% ipython --no-banner

In [1]: import numpy as np

In [2]: np.set_printoptions(precision=1, suppress=True, linewidth=100, floatmode="fixed")

In [3]: tidy = lambda a: np.round(a, 1) + 0

In [4]: K = np.loadtxt("w.csv", delimiter=",")

In [5]: K
Out[5]: 
array([[0.0, 0.0, 0.0, 1.0, 0.0, 0.0, 0.0, 1.0, 1.0],
       [0.0, 0.0, 1.0, 0.0, 1.0, 0.0, 1.0, 0.0, 0.0],
       [0.0, 1.0, 0.0, 0.0, 1.0, 1.0, 0.0, 0.0, 0.0],
       [1.0, 0.0, 0.0, 0.0, 0.0, 0.0, 0.0, 1.0, 1.0],
       [0.0, 1.0, 1.0, 0.0, 0.0, 1.0, 1.0, 0.0, 0.0],
       [0.0, 0.0, 1.0, 0.0, 1.0, 0.0, 1.0, 0.0, 0.0],
       [0.0, 1.0, 0.0, 0.0, 1.0, 1.0, 0.0, 0.0, 0.0],
       [1.0, 0.0, 0.0, 1.0, 0.0, 0.0, 0.0, 0.0, 0.0],
       [1.0, 0.0, 0.0, 1.0, 0.0, 0.0, 0.0, 0.0, 0.0]])

In [6]: tidy(np.linalg.norm(K, 2) / np.linalg.norm(K))
Out[6]: np.float64(0.6)

In [7]: np.linalg.cond(K) > 100
Out[7]: np.True_

In [8]: np.argsort(-np.linalg.norm(K, axis=0).round(6), kind="stable")[:3]
Out[8]: array([4, 0, 1])

In [9]: np.linalg.matrix_rank(K, rtol=0.1)
Out[9]: np.int64(6)

In [10]: [round(float(x), 1) for x in np.linalg.svd(K, compute_uv=False)[:3]]
Out[10]: [3.2, 2.6, 2.0]

In [11]: Uu, sigma, vt = np.linalg.svd(K)

In [12]: tidy(sigma)
Out[12]: array([3.2, 2.6, 2.0, 1.6, 1.2, 1.0, 0.0, 0.0, 0.0])

In [13]: np.argmax(sigma[:-1] / (sigma[1:] + 1e-6)) + 1
Out[13]: np.int64(6)

In [14]: other = Uu[:, :6] @ np.diag(sigma[:6]) @ vt[:6]

In [15]: np.linalg.matrix_rank(K, rtol=0.05)
Out[15]: np.int64(6)

In [16]: tidy(other)
Out[16]: 
array([[0.0, 0.0, 0.0, 1.0, 0.0, 0.0, 0.0, 1.0, 1.0],
       [0.0, 0.0, 1.0, 0.0, 1.0, 0.0, 1.0, 0.0, 0.0],
       [0.0, 1.0, 0.0, 0.0, 1.0, 1.0, 0.0, 0.0, 0.0],
       [1.0, 0.0, 0.0, 0.0, 0.0, 0.0, 0.0, 1.0, 1.0],
       [0.0, 1.0, 1.0, 0.0, 0.0, 1.0, 1.0, 0.0, 0.0],
       [0.0, 0.0, 1.0, 0.0, 1.0, 0.0, 1.0, 0.0, 0.0],
       [0.0, 1.0, 0.0, 0.0, 1.0, 1.0, 0.0, 0.0, 0.0],
       [1.0, 0.0, 0.0, 1.0, 0.0, 0.0, 0.0, 0.0, 0.0],
       [1.0, 0.0, 0.0, 1.0, 0.0, 0.0, 0.0, 0.0, 0.0]])

In [17]: tidy(np.linalg.norm(K - other, 2)), tidy(sigma[6])
Out[17]: (np.float64(0.0), np.float64(0.0))
